% python3 -q
>>> import numpy as np
>>> from numpy import linalg as LA
>>> np.set_printoptions(precision=2, suppress=True, linewidth=120, floatmode="fixed")
>>> A = np.array([[-2, 1, 2, 1, 0, 3],
...     [-6, 2, 0, 3, 3, -3],
...     [-4, 3, 1, 2, -2, 0],
...     [2, 0, 0, -1, 1, 1]])
>>> out = A / np.sqrt((A ** 2).mean(axis=1, keepdims=True))
>>> print(LA.norm(out, axis=1))
[2.45 2.45 2.45 2.45]
>>> LA.matrix_rank(A - A.mean(axis=1, keepdims=True))
np.int64(4)
>>> print(out[1])
[-1.80  0.60  0.00  0.90  0.90 -0.90]
>>> u = np.array([1, 1, 3])
>>> np.correlate(A[0], A[2], "full")
array([  0,   4,  -6,  -4,  -3,  15,  -3,   1,  -1,   9, -12])
>>> np.array([np.convolve(row, u, "same") for row in A])
array([[ -1,  -3,   6,   7,   6,   3],
       [ -4, -16,   9,   6,   9,   6],
       [ -1,  -8,  12,   3,   4,  -6],
       [  2,   6,  -1,   0,  -1,   4]])
>>> print(np.convolve(A[0], u))
[-2 -1 -3  6  7  6  3  9]
>>> np.cross(A[0, :3], A[2, :3])
array([-5, -6, -2])
>>> x = np.array([2, -1, 3, 1, -1, -2])
>>> np.einsum("ij,j->i", A, x)
array([-4, -8, -4,  0])
>>> print(A @ np.eye(6)[2])
[2.00 0.00 1.00 0.00]
>>> (A @ x).argmax()
np.int64(3)
>>> A @ (2 * x)
array([ -8, -16,  -8,   0])
>>> C2 = A.T @ A
>>> LA.svd(A, compute_uv=False) ** 2
array([92.13, 24.72,  8.82,  1.33])
>>> np.round(LA.eigvalsh(C2)[::-1], 2) + 0
array([92.13, 24.72,  8.82,  1.33,  0.00,  0.00])
>>> np.diag(C2)
array([60, 14,  5, 15, 14, 19])
>>> (A @ A.T).shape
(4, 4)
>>> np.trace(C2), (A ** 2).sum()
(np.int64(127), np.int64(127))
>>> Uu, s, VT = LA.svd(A, full_matrices=False)
>>> np.round(Uu.T @ A @ VT.T, 2) + 0
array([[9.60, 0.00, 0.00, 0.00],
       [0.00, 4.97, 0.00, 0.00],
       [0.00, 0.00, 2.97, 0.00],
       [0.00, 0.00, 0.00, 1.15]])
>>> print(Uu.shape, s.shape, VT.shape)
(4, 4) (4,) (4, 6)
>>> np.round(Uu.T @ Uu, 2) + 0
array([[1.00, 0.00, 0.00, 0.00],
       [0.00, 1.00, 0.00, 0.00],
       [0.00, 0.00, 1.00, 0.00],
       [0.00, 0.00, 0.00, 1.00]])
>>> np.round(VT @ VT.T, 2) + 0
array([[1.00, 0.00, 0.00, 0.00],
       [0.00, 1.00, 0.00, 0.00],
       [0.00, 0.00, 1.00, 0.00],
       [0.00, 0.00, 0.00, 1.00]])
>>> W0 = np.load("m.npy")
>>> W0
array([[-1.95,  3.00,  3.00,  1.00],
       [ 1.00,  3.05, -3.00, -3.00],
       [-2.00,  1.00, -0.95,  1.00],
       [-2.00,  3.00,  3.00,  1.05]])
>>> out = W0 / np.sqrt((W0 ** 2).mean(axis=1, keepdims=True))
>>> LA.norm(out, axis=1)
array([2.00, 2.00, 2.00, 2.00])
>>> LA.matrix_rank(out) == LA.matrix_rank(W0)
np.True_
>>> W0 - W0.mean(axis=1, keepdims=True)
array([[-3.21,  1.74,  1.74, -0.26],
       [ 1.49,  3.54, -2.51, -2.51],
       [-1.76,  1.24, -0.71,  1.24],
       [-3.26,  1.74,  1.74, -0.21]])
>>> mat = np.loadtxt("sample19.csv", delimiter=",")
>>> mat
array([[-1.08,  2.14,  0.38,  9.74],
       [ 6.73, -0.78, -2.36,  3.89],
       [ 8.85,  1.67, -3.37,  2.92],
       [ 6.80,  1.65, -3.34,  3.31],
       [ 7.49,  0.44, -2.82,  2.55],
       [ 7.67,  0.13, -2.42,  2.82],
       [-2.32,  2.34,  2.00, 10.59],
       [-1.10,  1.44,  1.41,  9.11],
       [ 8.31,  1.06, -2.43,  2.39],
       [ 7.83,  1.10, -2.53,  1.08],
       [-1.76,  0.14,  1.41, 11.79],
       [ 8.95, -0.84, -3.00,  0.79],
       [ 6.91,  3.36, -1.69,  3.67],
       [ 7.57,  1.05, -1.88,  0.34],
       [-1.30,  2.27,  1.15, 11.20],
       [ 9.65,  2.10, -1.81,  1.50],
       [ 8.69,  0.73, -2.51,  2.78],
       [ 8.07,  2.90, -3.39,  1.30],
       [-1.02,  2.17,  1.23,  9.94],
       [-0.18,  1.81,  1.28, 12.87],
       [ 6.67,  2.37, -4.30,  1.36],
       [-1.75,  2.67,  1.10,  9.69],
       [ 8.99, -0.15, -3.53,  1.20],
       [-1.48,  2.15,  2.70,  9.39],
       [ 7.39,  0.24, -1.89,  2.06],
       [-0.74,  2.56,  3.08, 12.50],
       [ 7.86, -1.46, -3.81,  2.06]])
>>> Xc = mat - mat.mean(axis=0)
>>> Uu, s, VT = LA.svd(Xc, full_matrices=False)
>>> LA.matrix_rank(Xc)
np.int64(4)
>>> np.searchsorted(np.cumsum(s ** 2) / (s ** 2).sum(), 0.9) + 1
np.int64(1)
>>> (np.sign(Uu[:, 0]) == np.sign(Uu[0, 0])).astype(int)
array([1, 0, 0, 0, 0, 0, 1, 1, 0, 0, 1, 0, 0, 0, 1, 0, 0, 0, 1, 1, 0, 1, 0, 1, 0, 1, 0])
>>> D = LA.norm(mat[:, None] - mat[None], axis=-1)
>>> print(LA.matrix_rank(D ** 2))
6
>>> D.mean(axis=1).argmax()
np.int64(25)
>>> np.unravel_index(D.round(6).argmax(), D.shape)
(np.int64(11), np.int64(25))
>>> print(np.flatnonzero(D[14] < D.mean() / 2))
[ 0  6  7 10 14 18 19 21 23 25]
>>> C2 = np.cov(mat, rowvar=False)
>>> np.polyfit(mat[:, 0], mat[:, 2], 1)
array([-0.46,  0.91])
>>> np.argsort(-mat.std(axis=0).round(6), kind="stable")
array([0, 3, 2, 1])
>>> C2.shape
(4, 4)
>>> print(np.argwhere(np.triu(np.abs(np.corrcoef(mat.T)) > 0.8, 1)))
[[0 2]
 [0 3]
 [2 3]]
>>> print(np.median(mat, axis=0))
[ 6.91  1.65 -1.89  2.92]
>>> np.corrcoef(mat.T)
array([[ 1.00, -0.42, -0.93, -0.96],
       [-0.42,  1.00,  0.43,  0.40],
       [-0.93,  0.43,  1.00,  0.93],
       [-0.96,  0.40,  0.93,  1.00]])
>>> LA.eigvalsh(C2)[::-1]
array([44.07,  1.31,  0.84,  0.55])
>>> round(np.corrcoef(mat[:, 0], mat[:, 2])[0, 1], 2)
np.float64(-0.93)
>>> F = np.loadtxt("out2.csv", delimiter=",")
>>> F
array([[-6.00, -9.00,  4.00,  9.00,  0.00,  8.00],
       [ 2.00,  8.00, -1.00,  6.00, -4.00, -2.00],
       [ 0.00, -9.00,  3.00,  3.00, -6.00,  6.00]])
>>> t = np.radians(90)
>>> R = np.eye(6)
>>> R[5, 5] = R[2, 2] = np.cos(t)
>>> R[5, 2], R[2, 5] = -np.sin(t), np.sin(t)
>>> R.round(2) + 0
array([[ 1.00,  0.00,  0.00,  0.00,  0.00,  0.00],
       [ 0.00,  1.00,  0.00,  0.00,  0.00,  0.00],
       [ 0.00,  0.00,  0.00,  0.00,  0.00,  1.00],
       [ 0.00,  0.00,  0.00,  1.00,  0.00,  0.00],
       [ 0.00,  0.00,  0.00,  0.00,  1.00,  0.00],
       [ 0.00,  0.00, -1.00,  0.00,  0.00,  0.00]])
>>> out = F @ R.T
>>> LA.svd(F, compute_uv=False), LA.svd(out, compute_uv=False)
(array([20.40, 10.50,  6.89]), array([20.40, 10.50,  6.89]))
>>> out
array([[-6.00, -9.00,  8.00,  9.00,  0.00, -4.00],
       [ 2.00,  8.00, -2.00,  6.00, -4.00,  1.00],
       [ 0.00, -9.00,  6.00,  3.00, -6.00, -3.00]])
